>>> import numpy as np
>>> np.set_printoptions(precision=2, suppress=True, linewidth=140)
>>> mat = np.load("x.npy")
>>> mat
array([[-0.7 ,  0.4 ,  0.7 , -1.6 , -0.8 ],
       [-0.3 , -1.2 ,  0.3 , -2.2 ,  0.  ],
       [-0.5 ,  0.2 , -1.8 ,  0.3 , -0.1 ],
       [ 2.12,  0.42, -0.58,  0.49, -1.35],
       [-0.4 , -1.1 ,  1.  ,  1.3 ,  0.4 ],
       [-0.1 , -1.2 , -0.5 ,  0.2 ,  1.3 ],
       [-0.2 , -0.4 ,  0.4 , -0.6 , -0.1 ],
       [ 2.1 ,  0.4 , -0.6 ,  0.5 , -1.4 ]])
>>> f = np.array([1, -6])
>>> np.polyval(f, mat[5])
array([-6.1, -7.2, -6.5, -5.8, -4.7])
>>> np.convolve(mat[5], f)
array([-0.1, -0.6,  6.7,  3.2,  0.1, -7.8])
>>> np.cross(mat[5, :3], mat[3, :3])
array([ 0.91, -1.12,  2.5 ])
>>> W1 = np.array([[3, 2, -2, 2, -3, -3],
...     [-3, 1, 0, -3, -3, -1],
...     [3, 3, -3, -3, -3, 1],
...     [0, 3, -3, 2, -3, -2],
...     [1, -3, -2, -3, -1, -2]])
>>> c = np.array([3, 1, 2, 2, 0, 1])
>>> act = np.maximum(mat @ W1 + c, 0)
>>> (act > 0).mean(axis=0)
array([0.88, 0.38, 0.88, 0.75, 0.62, 0.62])
>>> Z = np.array([[2, 1, 2], [1, 0, 2], [2, 3, 0], [1, 3, 3], [3, 3, 1], [1, 2, 3]])
>>> (act @ Z).round(6).argmax(axis=1)
array([1, 1, 1, 2, 2, 1, 1, 2])
>>> Y = np.c_[mat[:, :2] @ np.array([[-3, 2], [0, 1]]), np.array([1, 2, 1, 0, 2, 1, 0, 1])]
>>> Y
array([[ 2.1 , -1.  ,  1.  ],
       [ 0.9 , -1.8 ,  2.  ],
       [ 1.5 , -0.8 ,  1.  ],
       [-6.36,  4.66,  0.  ],
       [ 1.2 , -1.9 ,  2.  ],
       [ 0.3 , -1.4 ,  1.  ],
       [ 0.6 , -0.8 ,  0.  ],
       [-6.3 ,  4.6 ,  1.  ]])
>>> np.linalg.matrix_rank(Y)
np.int64(3)
>>> np.round(np.linalg.norm(Y - mat @ np.linalg.lstsq(mat, Y)[0], axis=0), 2) + 0
array([0. , 0. , 1.3])
>>> x0 = np.array([-2, 1, 4, 1, -3])
>>> rhs = mat @ x0
>>> np.round(np.linalg.pinv(mat) @ mat, 2) + 0
array([[1., 0., 0., 0., 0.],
       [0., 1., 0., 0., 0.],
       [0., 0., 1., 0., 0.],
       [0., 0., 0., 1., 0.],
       [0., 0., 0., 0., 1.]])
>>> np.linalg.lstsq(mat, rhs)[0]
array([-2.,  1.,  4.,  1., -3.])
>>> np.linalg.solve(mat.T @ mat, mat.T @ rhs)
array([-2.,  1.,  4.,  1., -3.])
>>> rng = np.random.default_rng(44400)
>>> rhs = rhs + 0.02 * rng.normal(size=8)
>>> rhs
array([ 5.39, -1.58, -5.39, -1.6 ,  3.79, -6.74,  1.32, -1.52])
>>> c, *_ = np.linalg.lstsq(mat, rhs)
>>> c
array([-2.01,  1.  ,  4.  ,  1.  , -3.01])
>>> [round(float(np.linalg.norm(np.linalg.solve(mat.T @ mat + lam * np.eye(5), mat.T @ rhs))), 2) for lam in (0, 1, 10, 100)]
[5.58, 4.28, 1.64, 0.24]
>>> np.round(mat.T @ (rhs - mat @ c), 2) + 0
array([0., 0., 0., 0., 0.])
>>> sig = 20 * 0.9 ** np.arange(9)
>>> arr = rng.normal(size=(43, 9)) * rng.permutation(sig)
>>> arr
array([[ 14.21,  -6.8 ,   6.14,  -2.59,  11.13, -15.67,  -6.03,  14.11,  -7.16],
       [  9.37,  -4.89,   9.84,  15.4 ,  14.94,  25.61, -19.27,  -5.56,  -6.28],
       [-16.61,   1.4 ,   0.68,  -6.07,   7.  ,   1.7 ,   4.52,  -4.95,  21.82],
       [  8.47,  14.2 ,   2.79,  -1.75,  16.08, -23.29,   3.09,   7.07,  -6.58],
       [ -7.78,   8.23,  -0.69,  -4.09,   8.79,  19.07,  -6.63, -10.43, -30.47],
       [ 21.7 ,  -2.62,   9.56,  -0.98,  30.42,  -4.05,  16.51,  -3.59, -11.45],
       [ -4.37,   7.53, -13.67,  -4.34,  36.  ,   9.12,  -7.12,  -1.11,  -6.45],
       [ 23.85,   1.02,  -1.14,  13.96,  -1.89,  20.79,  -5.05,   9.78, -29.4 ],
       [  3.9 ,  -3.09, -11.47,   1.29,  17.65,  25.81,   4.94,  21.81,  -0.71],
       [ 11.45,  16.62, -23.58,   8.93,  11.41,  15.47, -10.69,  -1.17,  21.39],
       [  3.82,   9.78,  -7.77,  29.6 ,   4.51, -16.09,  -7.25,  17.24,  -2.91],
       [ -4.85, -12.77,   1.59,  -0.84,  48.58,   7.27,  14.2 ,   2.5 ,  -1.55],
       [  4.6 ,   3.8 ,   2.84,  -0.66, -15.66, -11.64,  -3.93,   3.  , -15.4 ],
       [ 26.87,  12.95,   9.48, -10.65, -40.86,   7.74,  -3.98,  -3.57,  34.58],
       [  9.96,   5.19,  19.47,  -2.61,  -5.32,   4.52,  13.82,  15.21,  21.98],
       [ -8.  ,  11.35,   0.33,  -2.67,  18.5 ,  13.2 ,   9.96,  12.27,  -8.19],
       [  5.56,  -0.65,   1.73, -10.07,  10.58,  -5.4 , -14.5 , -39.28, -13.12],
       [ -5.79,  -6.03,   9.89, -15.07,  -9.33,  11.14,  -2.65,   5.38,  -3.94],
       [  1.88,   8.84,   6.4 ,  11.91, -26.6 ,   6.02,  13.64,  13.48,  12.17],
       [ 25.5 ,  13.93,  -1.14,   6.26,  15.16, -38.6 ,  -7.6 , -11.54,  37.4 ],
       [  9.  ,  10.65,  -5.04,   0.32, -11.91,  16.01,  12.66,   3.88,   0.71],
       [-27.95,   7.08, -15.82, -14.8 ,  26.11,   4.42,  13.31,   4.46,  -4.43],
       [ 13.73,   4.42, -13.09,   5.5 ,  13.3 ,   0.86,  16.73,   7.88,  -6.84],
       [ 36.05, -10.59,  -9.  , -14.17,   1.42,  14.4 ,  -1.77,   5.3 , -28.71],
       [ 22.01,   1.1 ,  -4.89,   2.87, -30.79,  26.67,   7.76,  11.72, -16.49],
       [-23.23,  -2.25,  11.31, -11.43,  29.32,  -2.52, -19.9 ,   1.14,  -4.03],
       [-19.6 , -19.75,   6.67, -20.2 ,  14.83, -19.76,  -4.78,   1.19,   7.93],
       [ -5.06,  11.02,  17.2 ,  -5.18,  22.89,   2.15, -11.04,  14.54,   0.7 ],
       [  2.69,   9.96,  -9.27,  20.43, -19.8 , -28.64,   4.82, -25.57,   6.51],
       [ 10.03, -10.32, -12.6 ,  -7.26,  15.37,   6.42,  13.23,  -1.74,   7.97],
       [ 17.79,   2.58,   9.74,  13.91, -25.89, -20.94,  -8.98,  -8.81,   5.47],
       [-25.22,  12.6 , -13.53,  -3.45,  -8.77,  27.72,  10.5 ,   2.15,  18.94],
       [ 13.66,   8.57,   0.32,  10.68,  16.12,  15.47, -10.29,  15.98,  27.89],
       [ 17.39,  -0.86, -18.53,  17.3 ,  -6.96,  -9.51,  12.52,  12.15,   7.05],
       [  0.35,   4.13,   1.98,   2.05,  -5.24, -17.07,  -5.32,  22.92, -27.9 ],
       [ 30.48,  -8.57,   0.55,   7.25,  -2.7 ,  -9.35,   9.88,  29.09,   6.18],
       [  5.74,  10.24,   0.28,  -0.26,  -6.76, -49.11,  -7.98,   1.45,   7.74],
       [ 33.93,  -4.34,   7.88,   8.41, -33.44,   2.98,  13.94,  22.78,  12.12],
       [-12.09,  25.7 ,  -2.8 ,  -6.05,  -0.74,  -8.65,   8.48, -18.52,  64.97],
       [ 17.18,  -5.52,  -5.83,  -8.32, -24.89,  -8.47,  14.52,  -6.33,   7.36],
       [-22.38,  -6.  ,   2.43,   4.54, -14.87,  -3.48,  15.54,  -9.62,  23.85],
       [  5.51,  11.47,  -0.02,  13.64,   1.34,  -3.32,   3.41,  -8.69,  -2.18],
       [-10.09,  15.86,  -3.28,  -5.23,  -6.78, -14.63,  15.61,  17.61, -21.05]])
>>> Y = np.c_[arr[:, :5] @ np.array([[-5, 5, 2, -5, 1],
...     [-2, 3, 5, -1, -4],
...     [4, 3, -1, -4, 1],
...     [4, -3, 5, 3, 1],
...     [-3, -5, -5, -5, -3]]), np.array([-4, 2, 5, -4, -4, 5, 5, -3, 4, -1, 3, -1, -5, 1, 1, -5, 3, 2, -3, 1, 5, 2, 1, -4, 3, -5, -2, -5, -1, -3, 3, -2, 0, -4, -3, 0, 3, -2, -4, -5, -3, -3, 2])]
>>> Y
array([[ -76.64,   21.17,  -80.28, -152.19,   11.55,   -4.  ],
       [  19.08,  -59.15,  -13.21, -109.82,    9.37,    2.  ],
       [  37.66,  -93.57,  -92.25,   25.67,  -48.61,    5.  ],
       [-114.82,   18.18,   -4.05, -153.39,  -95.52,   -4.  ],
       [ -23.07,  -47.99,  -38.16,  -22.81,  -71.84,   -4.  ],
       [-160.23,  -19.83, -136.26, -299.16,  -50.51,    5.  ],
       [-173.25, -207.25, -159.12, -124.06, -160.49,    5.  ],
       [ -64.36,   86.44,  133.14,  -64.39,   38.26,   -3.  ],
       [-107.02, -116.24,  -77.96,  -54.94,  -46.87,    4.  ],
       [-183.3 ,  -47.44,  117.19,   -9.81, -103.92,   -1.  ],
       [  35.11,  -86.17,  189.77,   68.44,  -26.98,    3.  ],
       [ -92.98, -298.17, -322.26, -214.76,  -98.75,   -1.  ],
       [  25.15,  123.17,  100.37,   38.22,   38.58,   -5.  ],
       [ -42.38,  437.91,  260.05,  -12.93,   96.47,    1.  ],
       [  23.26,  158.24,   39.95, -114.08,   22.02,    1.  ],
       [ -47.55,  -89.48,  -65.44,  -73.18, -111.23,   -5.  ],
       [ -91.62,    8.33,  -97.15, -117.2 ,  -31.94,    3.  ],
       [  48.28,   74.52,  -80.31,   -3.15,   41.13,    2.  ],
       [ 125.94,  152.42,  234.12,  124.85,   64.62,   -3.  ],
       [-180.39,   71.25,   77.25, -193.89,  -70.59,    1.  ],
       [ -49.43,  120.39,  137.39,   25.  ,   -2.59,    5.  ],
       [ -75.22, -252.09, -209.24,   20.99, -165.19,    2.  ],
       [-147.74,  -40.34,   23.71,  -70.68,  -51.44,    1.  ],
       [-256.01,  156.87,  -49.77, -183.25,   50.96,   -4.  ],
       [ -27.98,  244.03,  222.67,   70.91,  107.95,    3.  ],
       [  32.22, -201.27, -272.75, -107.75, -102.32,   -5.  ],
       [  38.9 , -150.76, -319.71,  -43.68,    1.39,   -2.  ],
       [ -17.31,  -39.55, -112.57, -184.5 , -105.79,   -5.  ],
       [  70.66,   53.25,  265.62,  173.98,   33.43,   -1.  ],
       [-155.06,  -73.7 , -132.1 ,  -88.06,  -14.65,   -3.  ],
       [  78.17,  213.6 ,  237.73,   40.73,  108.79,    3.  ],
       [  59.32,  -74.69,   52.67,  201.12,  -66.29,   -2.  ],
       [ -89.82,  -17.64,   42.67, -126.69,  -57.99,    0.  ],
       [ -69.28,   11.66,  170.28,   74.72,   40.48,   -4.  ],
       [  21.8 ,   40.14,   55.85,   18.56,    3.57,   -3.  ],
       [ -95.91,  120.1 ,   67.3 , -110.76,   80.69,    0.  ],
       [ -28.79,   94.83,   94.93,   -7.01,  -14.93,    3.  ],
       [   4.48,  322.27,  247.55,   -4.41,  167.89,   -2.  ],
       [ -24.1 ,   30.07,   80.58,   31.53, -121.52,   -4.  ],
       [ -56.8 ,  201.26,   95.47,   42.44,   99.77,   -5.  ],
       [ 196.42,  -61.86,   19.86,  196.15,   53.23,   -3.  ],
       [  -0.03,   14.29,  129.88,   -4.72,  -30.75,   -3.  ],
       [   5.01,   36.85,   70.11,   65.91,  -61.72,    2.  ]])
>>> np.round(np.linalg.norm(Y - arr @ np.linalg.lstsq(arr, Y)[0], axis=0), 2) + 0
array([ 0.  ,  0.  ,  0.  ,  0.  ,  0.  , 21.37])
>>> np.round(np.linalg.lstsq(arr, Y[:, 0])[0], 2) + 0
array([-5., -2.,  4.,  4., -3.,  0.,  0.,  0.,  0.])
>>> np.linalg.matrix_rank(Y)
np.int64(6)
>>> np.linalg.matrix_rank(np.c_[arr, Y])
np.int64(10)
>>> np.linalg.norm(np.linalg.qr(arr)[0].T @ Y, axis=0) ** 2 / ((Y ** 2).sum(axis=0) + 1e-12)
array([1.  , 1.  , 1.  , 1.  , 1.  , 0.03])
